$ python -q
>>> import numpy as np
>>> np.set_printoptions(precision=2, suppress=True, linewidth=160, sign=" ")
>>> data = np.load("arr.npy")
>>> data
array([[ 1,  1],
       [ 1,  1]])
>>> A2 = np.array([[4, 0], [2, -5]])
>>> cent = np.kron(A2, data)
>>> np.linalg.matrix_rank(cent)
np.int64(2)
>>> np.round(np.linalg.norm(cent, 2), 2), round(np.linalg.norm(A2, 2) * np.linalg.norm(data, 2), 2)
(np.float64(11.46), np.float64(11.46))
>>> cent
array([[ 4,  4,  0,  0],
       [ 4,  4,  0,  0],
       [ 2,  2, -5, -5],
       [ 2,  2, -5, -5]])
>>> np.linalg.lstsq(data[:-1].T, data[-1])[2]
np.int32(1)
>>> np.allclose(data[:-1].T @ np.linalg.lstsq(data[:-1].T, data[-1])[0], data[-1])
True
>>> m1 = np.array([[0.5, -0.2, -0.1, 0.6],
...     [0.48, -0.19, -0.15, 0.63],
...     [0.5, -0.1, 0.9, 1.1]])
>>> A2 = m1 / np.linalg.norm(m1, axis=1, keepdims=True)
>>> gram = A2 @ A2.T
>>> gram
array([[ 1.  ,  1.  ,  0.68],
       [ 1.  ,  1.  ,  0.65],
       [ 0.68,  0.65,  1.  ]])
>>> np.linalg.norm(A2, axis=1)
array([ 1.,  1.,  1.])
>>> gram[0]
array([ 1.  ,  1.  ,  0.68])
>>> np.argwhere(np.triu(np.abs(gram) > 0.95, 1))
array([[ 0,  1]])
>>> round(np.degrees(np.arccos(np.clip(gram[0, 1], -1, 1))), 2)
np.float64(4.22)
>>> vec = np.array([1, -4, 3, 1])
>>> m1 * vec
array([[ 0.5 ,  0.8 , -0.3 ,  0.6 ],
       [ 0.48,  0.76, -0.45,  0.63],
       [ 0.5 ,  0.4 ,  2.7 ,  1.1 ]])
>>> m1 @ np.ones(4)
array([ 0.8 ,  0.77,  2.4 ])
>>> vec @ m1
Traceback (most recent call last):
  File "<python-input-22>", line 1, in <module>
    vec @ m1
    ~~~~^~~~
ValueError: matmul: Input operand 1 has a mismatch in its core dimension 0, with gufunc signature (n?,k),(k,m?)->(n?,m?) (size 3 is different from 4)
>>> [round(float(x), 2) for x in np.linalg.svd(m1, compute_uv=False)[:3]]
[1.75, 0.74, 0.03]
>>> A2 = np.array([[0, 5], [5, 1], [0, 3], [1, 2]])
>>> A2.T @ m1.T
array([[-0.4 , -0.32,  0.6 ],
       [ 3.2 ,  3.02,  7.3 ]])
>>> np.linalg.matrix_rank(np.vstack([m1, A2.T]))
np.int64(4)
>>> np.einsum("ik,kj->ji", m1, A2)
array([[-0.4 , -0.32,  0.6 ],
       [ 3.2 ,  3.02,  7.3 ]])
>>> np.einsum("ik,kj->ij", m1, A2)
array([[-0.4 ,  3.2 ],
       [-0.32,  3.02],
       [ 0.6 ,  7.3 ]])
>>> np.einsum("ij,ij->i", m1, m1)
array([ 0.66,  0.69,  2.28])
>>> np.vstack([m1, A2.T]).shape
(5, 4)
>>> A2 @ m1
Traceback (most recent call last):
  File "<python-input-31>", line 1, in <module>
    A2 @ m1
    ~~~^~~~
ValueError: matmul: Input operand 1 has a mismatch in its core dimension 0, with gufunc signature (n?,k),(k,m?)->(n?,m?) (size 3 is different from 2)
>>> np.einsum("ij->j", m1)
array([ 1.48, -0.49,  0.65,  2.33])
>>> ang = np.radians(36)
>>> R = np.eye(4)
>>> R[1, 1] = R[2, 2] = np.cos(ang)
>>> R[1, 2], R[2, 1] = -np.sin(ang), np.sin(ang)
>>> R
array([[ 1.  ,  0.  ,  0.  ,  0.  ],
       [ 0.  ,  0.81, -0.59,  0.  ],
       [ 0.  ,  0.59,  0.81,  0.  ],
       [ 0.  ,  0.  ,  0.  ,  1.  ]])
>>> A2 = m1 @ R.T
>>> np.abs(A2 - m1).max(axis=0)
array([ 0.  ,  0.51,  0.23,  0.  ])
